% ipython --no-banner

In [1]: import numpy as np

In [2]: import numpy.linalg as la

In [3]: np.set_printoptions(precision=1, suppress=True, linewidth=120, floatmode="fixed")

In [4]: def rnd(a):
   ...:     return np.round(a, 1) + 0
   ...: 

In [5]: feats = np.load("m.npy")

In [6]: print(feats)
[[-0.7  4.8  1.5 -1.5  3.5 12.4]
 [ 6.1  4.4 -2.0 -8.6 -0.3 -2.4]
 [-0.1  2.6  0.6 -2.2  6.7 14.0]
 [ 5.6  5.1 -1.7 -9.0 -1.3 -5.0]
 [-0.3  3.6  0.9 -3.3  5.0 11.3]
 [-2.9  0.0 -0.5  4.1 -4.8 -1.6]
 [ 0.1  0.3 -0.3  5.7 -4.5 -0.2]
 [-3.6 -0.4 -1.4  4.9 -4.1 -1.5]
 [-1.6 -0.7 -1.1  4.8 -3.0 -3.1]
 [ 8.4  2.0 -1.8 -7.6 -1.7 -4.2]
 [-4.0  1.1 -1.9  4.6 -4.5 -4.2]
 [ 8.1  3.5 -3.8 -7.5 -2.0 -4.2]
 [-3.3  1.1 -2.2  4.2 -3.3 -0.8]
 [-1.1  2.6  1.4 -0.3  4.0 13.5]
 [-4.1  0.3 -0.7  4.2 -3.6 -1.4]
 [-0.5  4.1  2.2 -1.2  4.2 12.4]
 [ 0.3  4.1  1.6 -1.3  6.3 13.4]
 [ 7.6  4.1 -4.2 -6.9 -1.7 -1.9]
 [ 6.0  3.1 -3.1 -7.7 -0.5 -3.1]
 [-1.6  3.7  1.9  0.5  5.0 12.0]]

In [7]: out = np.c_[feats[:, :1] @ np.array([[1]]), np.array([0, 2, -2, -2, 0, 1, -2, -2, 2, -3, -1, 3, -3, 3, -1, -2, 0, -1, 1, 3])]

In [8]: print(out)
[[-0.7  0.0]
 [ 6.1  2.0]
 [-0.1 -2.0]
 [ 5.6 -2.0]
 [-0.3  0.0]
 [-2.9  1.0]
 [ 0.1 -2.0]
 [-3.6 -2.0]
 [-1.6  2.0]
 [ 8.4 -3.0]
 [-4.0 -1.0]
 [ 8.1  3.0]
 [-3.3 -3.0]
 [-1.1  3.0]
 [-4.1 -1.0]
 [-0.5 -2.0]
 [ 0.3  0.0]
 [ 7.6 -1.0]
 [ 6.0  1.0]
 [-1.6  3.0]]

In [9]: print(la.matrix_rank(np.c_[feats, out]))
7

In [10]: print(rnd(la.norm(out - feats @ la.lstsq(feats, out)[0], axis=0)))
[0.0 8.5]

In [11]: dist = la.norm(feats[:, None] - feats[None], axis=-1)

In [12]: print(np.flatnonzero(dist[7] < dist.mean() / 2))
[ 5  6  7  8 10 12 14]

In [13]: print(dist[7].round(6).argsort(kind="stable")[:4])
[ 7 14  5 12]

In [14]: print(dist.shape)
(20, 20)

In [15]: Xc = feats - feats.mean(axis=0)

In [16]: U, sigma, Vh = la.svd(Xc, full_matrices=False)

In [17]: print(rnd((sigma ** 2).sum() ** 2 / (sigma ** 4).sum()))
2.0

In [18]: print(rnd(Xc.mean(axis=0)))
[0.0 0.0 0.0 0.0 0.0 0.0]

In [19]: print(rnd(Vh[0] * np.sign(Vh[0, np.abs(Vh[0]).argmax()])))
[-0.2  0.1  0.2  0.1  0.4  0.9]

In [20]: print(rnd(sigma ** 2 / (sigma ** 2).sum()))
[0.6 0.4 0.0 0.0 0.0 0.0]

In [21]: print(rnd(np.abs(Vh[-1])))
[0.2 0.5 0.0 0.5 0.6 0.3]

In [22]: print((np.sign(U[:, 0]) == np.sign(U[0, 0])).astype(int))
[1 0 1 0 1 0 0 0 0 0 0 0 0 1 0 1 1 0 0 1]

In [23]: print(np.abs(Vh[0]).argmax())
5

In [24]: W2 = feats[[4, 10]].astype(float)

In [25]: for _ in range(3):
    ...:     z = la.norm(feats[:, None] - W2, axis=-1).argmin(axis=1)
    ...:     W2 = np.array([feats[z == j].mean(axis=0) for j in range(2)])
    ...: 

In [26]: print(z)
[0 1 0 1 0 1 1 1 1 1 1 1 1 0 1 0 0 1 1 0]

In [27]: print(rnd(W2[1] - W2[0]))
[  2.3  -1.8  -3.3   0.2  -7.7 -15.3]

In [28]: print(np.bincount(z))
[ 7 13]

In [29]: K = np.array([[-3, -5, -6, -4, -6, -2],
    ...:     [1, -1, -2, 0, -2, 2],
    ...:     [-1, -3, -4, -2, -4, 0],
    ...:     [3, 1, 0, 2, 0, 4],
    ...:     [2, 0, -1, 1, -1, 3],
    ...:     [3, 1, 0, 2, 0, 4],
    ...:     [0, -2, -3, -1, -3, 1]])

In [30]: print(np.argsort(-la.norm(K, axis=0).round(6), kind="stable")[:3])
[2 4 5]

In [31]: print([round(float(x), 1) for x in la.svd(K, compute_uv=False)[:3]])
[14.4, 8.9, 0.0]

In [32]: f = np.array([-2, 5, 5])

In [33]: print(np.array([np.convolve(row, f, "same") for row in K]))
[[ -5 -28 -47 -38 -46 -40]
 [  7   4 -15  -6 -14   0]
 [  1 -12 -31 -22 -30 -20]
 [ 13  20   1  10   2  20]
 [ 10  12  -7   2  -6  10]
 [ 13  20   1  10   2  20]
 [  4  -4 -23 -14 -22 -10]]

In [34]: print(np.polyval(f, K[3]))
[ 2  8  5  7  5 -7]

In [35]: print(np.correlate(K[3], K[2], "full"))
[  0 -12 -10 -14 -21 -10 -25 -14 -18 -12  -4]

In [36]: U, sigma, Vh = la.svd(K)

In [37]: print(np.argmax(sigma[:-1] / (sigma[1:] + 1e-6)) + 1)
2

In [38]: print(rnd(sigma))
[14.4  8.9  0.0  0.0  0.0  0.0]

In [39]: out = U[:, :2] @ np.diag(sigma[:2]) @ Vh[:2]

In [40]: print(rnd(out))
[[-3.0 -5.0 -6.0 -4.0 -6.0 -2.0]
 [ 1.0 -1.0 -2.0  0.0 -2.0  2.0]
 [-1.0 -3.0 -4.0 -2.0 -4.0  0.0]
 [ 3.0  1.0  0.0  2.0  0.0  4.0]
 [ 2.0  0.0 -1.0  1.0 -1.0  3.0]
 [ 3.0  1.0  0.0  2.0  0.0  4.0]
 [ 0.0 -2.0 -3.0 -1.0 -3.0  1.0]]

In [41]: print(rnd(la.norm(K - out) / la.norm(K)))
0.0

In [42]: print(la.matrix_rank(out))
2

In [43]: print(rnd(np.trace(la.pinv(K) @ K)))
2.0

In [44]: print(np.unique(K.round(6), axis=0).shape)
(6, 6)

In [45]: M = np.load("arr.npy")

In [46]: print(M)
[[ 0  0 -1 -2 -1 -2  0 -3 -3 -2 -2]
 [ 0  0  0  0  0  0  0  0  0  0  0]
 [ 0  0 -3 -6 -3 -6  0 -9 -9 -6 -6]
 [ 0  0 -2 -4 -2 -4  0 -6 -6 -4 -4]
 [ 0  0 -1 -2 -1 -2  0 -3 -3 -2 -2]
 [ 0  0 -1 -2 -1 -2  0 -3 -3 -2 -2]]

In [47]: print(la.lstsq(M[:-1].T, M[-1])[2])
1

In [48]: print(rnd(M @ la.pinv(M) @ M))
[[ 0.0  0.0 -1.0 -2.0 -1.0 -2.0  0.0 -3.0 -3.0 -2.0 -2.0]
 [ 0.0  0.0  0.0  0.0  0.0  0.0  0.0  0.0  0.0  0.0  0.0]
 [ 0.0  0.0 -3.0 -6.0 -3.0 -6.0  0.0 -9.0 -9.0 -6.0 -6.0]
 [ 0.0  0.0 -2.0 -4.0 -2.0 -4.0  0.0 -6.0 -6.0 -4.0 -4.0]
 [ 0.0  0.0 -1.0 -2.0 -1.0 -2.0  0.0 -3.0 -3.0 -2.0 -2.0]
 [ 0.0  0.0 -1.0 -2.0 -1.0 -2.0  0.0 -3.0 -3.0 -2.0 -2.0]]

In [49]: print(rnd(np.trace(la.pinv(M) @ M)))
1.0

In [50]: rank = la.matrix_rank(M)

In [51]: print(rank)
1

In [52]: ns = la.svd(M)[2][rank:].T

In [53]: print([int(la.matrix_rank(np.delete(M, i, axis=0))) for i in range(6)])
[1, 1, 1, 1, 1, 1]

In [54]: print([int(la.matrix_rank(M[:i])) for i in range(1, len(M) + 1)])
[1, 1, 1, 1, 1, 1]

In [55]: print(la.matrix_rank(M.T @ M), la.matrix_rank(M @ M.T))
1 1

In [56]: print([int(la.matrix_rank(M[:, :j + 1])) for j in range(11)])
[0, 0, 1, 1, 1, 1, 1, 1, 1, 1, 1]

In [57]: print(np.allclose(M @ ns, 0))
True

In [58]: print(ns.shape)
(11, 10)

In [59]: U, sigma, Vh = la.svd(M, full_matrices=False)

In [60]: print(rnd(sigma / sigma[0]))
[1.0 0.0 0.0 0.0 0.0 0.0]

In [61]: print(np.cumsum(sigma ** 2) / np.sum(sigma ** 2))
[1.0 1.0 1.0 1.0 1.0 1.0]

In [62]: print(U.shape, sigma.shape, Vh.shape)
(6, 6) (6,) (6, 11)

In [63]: print(rnd(sigma))
[24.0  0.0  0.0  0.0  0.0  0.0]

In [64]: print(rnd(U.T @ M @ Vh.T))
[[24.0  0.0  0.0  0.0  0.0  0.0]
 [ 0.0  0.0  0.0  0.0  0.0  0.0]
 [ 0.0  0.0  0.0  0.0  0.0  0.0]
 [ 0.0  0.0  0.0  0.0  0.0  0.0]
 [ 0.0  0.0  0.0  0.0  0.0  0.0]
 [ 0.0  0.0  0.0  0.0  0.0  0.0]]

In [65]: print(np.abs(U[:, 0]).round(6).argmax())
2

In [66]: print(rnd(np.abs(Vh[0])))
[0.0 0.0 0.2 0.3 0.2 0.3 0.0 0.5 0.5 0.3 0.3]

In [67]: E = np.array([[0.2, 0.5, 0.0, 1.2],
    ...:     [-0.1, 0.1, 1.9, -0.2],
    ...:     [1.1, -0.5, -0.1, -0.6],
    ...:     [-0.5, 1.1, 0.3, 0.3],
    ...:     [-0.1, -1.1, -0.7, -0.9],
    ...:     [0.3, 0.5, 0.0, 1.2],
    ...:     [1.2, 1.6, 0.5, 0.5]])

In [68]: Q, Rm = la.qr(feats)

In [69]: print(np.allclose(Rm.T @ Rm, feats.T @ feats))
True

In [70]: print(rnd(Q))
[[ 0.0 -0.4 -0.1  0.0  0.2 -0.1]
 [ 0.3 -0.2  0.1 -0.1  0.2  0.1]
 [ 0.0 -0.2 -0.1 -0.1 -0.5 -0.2]
 [ 0.3 -0.3  0.1 -0.2  0.5  0.3]
 [ 0.0 -0.3 -0.1 -0.2 -0.1 -0.2]
 [-0.2 -0.1  0.2  0.1  0.3 -0.4]
 [ 0.0  0.0  0.0  0.8  0.1  0.0]
 [-0.2 -0.1  0.3  0.0  0.0 -0.2]
 [-0.1  0.0  0.2  0.3 -0.1  0.2]
 [ 0.4  0.1 -0.1  0.2  0.2 -0.2]
 [-0.2 -0.2  0.4  0.0  0.1  0.3]
 [ 0.4 -0.1  0.2  0.1 -0.1  0.0]
 [-0.2 -0.2  0.4  0.0 -0.1  0.0]
 [-0.1 -0.2 -0.1  0.0 -0.1 -0.5]
 [-0.2 -0.1  0.3 -0.1  0.2 -0.1]
 [ 0.0 -0.4 -0.2  0.1  0.2  0.0]
 [ 0.0 -0.3 -0.2  0.2 -0.3  0.3]
 [ 0.4 -0.1  0.3  0.1 -0.3 -0.1]
 [ 0.3 -0.1  0.2 -0.2 -0.1  0.0]
 [-0.1 -0.4 -0.2  0.1 -0.1  0.3]]

In [71]: print(rnd(np.abs(np.diag(Rm))))
[19.3 12.0  7.3  7.6  7.6  7.2]

In [72]: print(Q.shape, Rm.shape)
(20, 6) (6, 6)

In [73]: print(rnd(abs(Rm[0, 0])), rnd(la.norm(feats[:, 0])))
19.3 19.3

In [74]: hat = E @ la.solve(E.T @ E, E.T)

In [75]: print(rnd(la.eigvalsh(hat)))
[0.0 0.0 0.0 1.0 1.0 1.0 1.0]

In [76]: print(la.matrix_rank(np.eye(7) - hat))
3

In [77]: print(np.allclose(hat @ hat, hat))
True

In [78]: J = np.load("sample12.npy")

In [79]: print(J)
[[ 9.0  0.0  0.0  2.0  0.0 -2.0 -2.0  4.0  4.0]
 [ 0.0  5.0  0.0  0.0  0.0  0.0  0.0  0.0  0.0]
 [ 0.0  0.0  5.0  0.0  0.0  0.0  0.0  0.0  0.0]
 [ 2.0  0.0  0.0  6.0  0.0 -1.0 -1.0  2.0  2.0]
 [ 0.0  0.0  0.0  0.0  5.0  0.0  0.0  0.0  0.0]
 [-2.0  0.0  0.0 -1.0  0.0  6.0  1.0 -2.0 -2.0]
 [-2.0  0.0  0.0 -1.0  0.0  1.0  6.0 -2.0 -2.0]
 [ 4.0  0.0  0.0  2.0  0.0 -2.0 -2.0  9.0  4.0]
 [ 4.0  0.0  0.0  2.0  0.0 -2.0 -2.0  4.0  9.0]]

In [80]: # symmetric, so the eigenvalues are real

In [81]: out = la.inv(J)

In [82]: print(rnd(la.inv(out)))
[[ 9.0  0.0  0.0  2.0  0.0 -2.0 -2.0  4.0  4.0]
 [ 0.0  5.0  0.0  0.0  0.0  0.0  0.0  0.0  0.0]
 [ 0.0  0.0  5.0  0.0  0.0  0.0  0.0  0.0  0.0]
 [ 2.0  0.0  0.0  6.0  0.0 -1.0 -1.0  2.0  2.0]
 [ 0.0  0.0  0.0  0.0  5.0  0.0  0.0  0.0  0.0]
 [-2.0  0.0  0.0 -1.0  0.0  6.0  1.0 -2.0 -2.0]
 [-2.0  0.0  0.0 -1.0  0.0  1.0  6.0 -2.0 -2.0]
 [ 4.0  0.0  0.0  2.0  0.0 -2.0 -2.0  9.0  4.0]
 [ 4.0  0.0  0.0  2.0  0.0 -2.0 -2.0  4.0  9.0]]

In [83]: print((np.abs(out) > 1e-9).astype(int))
[[1 0 0 1 0 1 1 1 1]
 [0 1 0 0 0 0 0 0 0]
 [0 0 1 0 0 0 0 0 0]
 [1 0 0 1 0 1 1 1 1]
 [0 0 0 0 1 0 0 0 0]
 [1 0 0 1 0 1 1 1 1]
 [1 0 0 1 0 1 1 1 1]
 [1 0 0 1 0 1 1 1 1]
 [1 0 0 1 0 1 1 1 1]]

In [84]: print(rnd(la.slogdet(J)[0]))
1.0

In [85]: print(rnd(la.det(J) * la.det(out)))
1.0

In [86]: print(rnd(out))
[[0.2 0.0 0.0 0.0 0.0 0.0 0.0 0.0 0.0]
 [0.0 0.2 0.0 0.0 0.0 0.0 0.0 0.0 0.0]
 [0.0 0.0 0.2 0.0 0.0 0.0 0.0 0.0 0.0]
 [0.0 0.0 0.0 0.2 0.0 0.0 0.0 0.0 0.0]
 [0.0 0.0 0.0 0.0 0.2 0.0 0.0 0.0 0.0]
 [0.0 0.0 0.0 0.0 0.0 0.2 0.0 0.0 0.0]
 [0.0 0.0 0.0 0.0 0.0 0.0 0.2 0.0 0.0]
 [0.0 0.0 0.0 0.0 0.0 0.0 0.0 0.2 0.0]
 [0.0 0.0 0.0 0.0 0.0 0.0 0.0 0.0 0.2]]

In [87]: low = la.cholesky(J)

In [88]: print(rnd(np.diag(low) ** 2))
[9.0 5.0 5.0 5.6 5.0 5.5 5.5 6.7 6.2]

In [89]: print(rnd(low @ low.T))
[[ 9.0  0.0  0.0  2.0  0.0 -2.0 -2.0  4.0  4.0]
 [ 0.0  5.0  0.0  0.0  0.0  0.0  0.0  0.0  0.0]
 [ 0.0  0.0  5.0  0.0  0.0  0.0  0.0  0.0  0.0]
 [ 2.0  0.0  0.0  6.0  0.0 -1.0 -1.0  2.0  2.0]
 [ 0.0  0.0  0.0  0.0  5.0  0.0  0.0  0.0  0.0]
 [-2.0  0.0  0.0 -1.0  0.0  6.0  1.0 -2.0 -2.0]
 [-2.0  0.0  0.0 -1.0  0.0  1.0  6.0 -2.0 -2.0]
 [ 4.0  0.0  0.0  2.0  0.0 -2.0 -2.0  9.0  4.0]
 [ 4.0  0.0  0.0  2.0  0.0 -2.0 -2.0  4.0  9.0]]

In [90]: print(rnd(J / np.sqrt(np.outer(np.diag(J), np.diag(J)))))
[[ 1.0  0.0  0.0  0.3  0.0 -0.3 -0.3  0.4  0.4]
 [ 0.0  1.0  0.0  0.0  0.0  0.0  0.0  0.0  0.0]
 [ 0.0  0.0  1.0  0.0  0.0  0.0  0.0  0.0  0.0]
 [ 0.3  0.0  0.0  1.0  0.0 -0.2 -0.2  0.3  0.3]
 [ 0.0  0.0  0.0  0.0  1.0  0.0  0.0  0.0  0.0]
 [-0.3  0.0  0.0 -0.2  0.0  1.0  0.2 -0.3 -0.3]
 [-0.3  0.0  0.0 -0.2  0.0  0.2  1.0 -0.3 -0.3]
 [ 0.4  0.0  0.0  0.3  0.0 -0.3 -0.3  1.0  0.4]
 [ 0.4  0.0  0.0  0.3  0.0 -0.3 -0.3  0.4  1.0]]

In [91]: print(la.eigvalsh(J).min() > 0)
True

In [92]: Q, V = la.qr(J[:, :2])[0], la.qr(J[:, 2:])[0]

In [93]: sigma = la.svd(Q.T @ V, compute_uv=False)

In [94]: print((sigma > 0.9).sum())
0

In [95]: print(rnd(la.norm(Q @ Q.T - V @ V.T, 2)))
1.0

In [96]: X = np.array([[2, 0, 0, 0, 2],
    ...:     [0, 1, 0, 0, 0],
    ...:     [0, 0, 0, 0, 0],
    ...:     [2, 0, 0, 0, 1],
    ...:     [1, 0, 0, 0, 2]])

In [97]: print(X)
[[2 0 0 0 2]
 [0 1 0 0 0]
 [0 0 0 0 0]
 [2 0 0 0 1]
 [1 0 0 0 2]]

In [98]: # column 3 repeats column 2

In [99]: U, sigma, Vh = la.svd(X, full_matrices=False)

In [100]: print((sigma > 1e-8).sum())
3

In [101]: print(U.shape, sigma.shape, Vh.shape)
(5, 5) (5,) (5, 5)

In [102]: print(np.abs(U[:, 0]).round(6).argmax())
0

In [103]: print(rnd(sigma / sigma[0]))
[1.0 0.2 0.2 0.0 0.0]

In [104]: print(np.allclose(U * sigma @ Vh, X))
True

In [105]: print(rnd(la.det(X)))
0.0

In [106]: print((la.matrix_power((X != 0) + (X.T != 0) + np.eye(5), 5) > 0).astype(int))
[[1 0 0 1 1]
 [0 1 0 0 0]
 [0 0 1 0 0]
 [1 0 0 1 1]
 [1 0 0 1 1]]

In [107]: print(rnd(X @ la.pinv(X) @ X))
[[2.0 0.0 0.0 0.0 2.0]
 [0.0 1.0 0.0 0.0 0.0]
 [0.0 0.0 0.0 0.0 0.0]
 [2.0 0.0 0.0 0.0 1.0]
 [1.0 0.0 0.0 0.0 2.0]]

In [108]: print(np.allclose(X[:-1].T @ la.lstsq(X[:-1].T, X[-1])[0], X[-1]))
True

In [109]: rank = la.matrix_rank(X)

In [110]: print(rank)
3

In [111]: ns = la.svd(X)[2][rank:].T

In [112]: print(X @ ns)
[[0.0 0.0]
 [0.0 0.0]
 [0.0 0.0]
 [0.0 0.0]
 [0.0 0.0]]

In [113]: print(ns.shape)
(5, 2)

In [114]: print(rnd(ns @ ns.T))
[[0.0 0.0 0.0 0.0 0.0]
 [0.0 0.0 0.0 0.0 0.0]
 [0.0 0.0 1.0 0.0 0.0]
 [0.0 0.0 0.0 1.0 0.0]
 [0.0 0.0 0.0 0.0 0.0]]

In [115]: print(la.matrix_rank(X, rtol=0.1))
3

In [116]: print(np.argsort(-la.norm(X, axis=0).round(6), kind="stable")[:3])
[0 4 1]
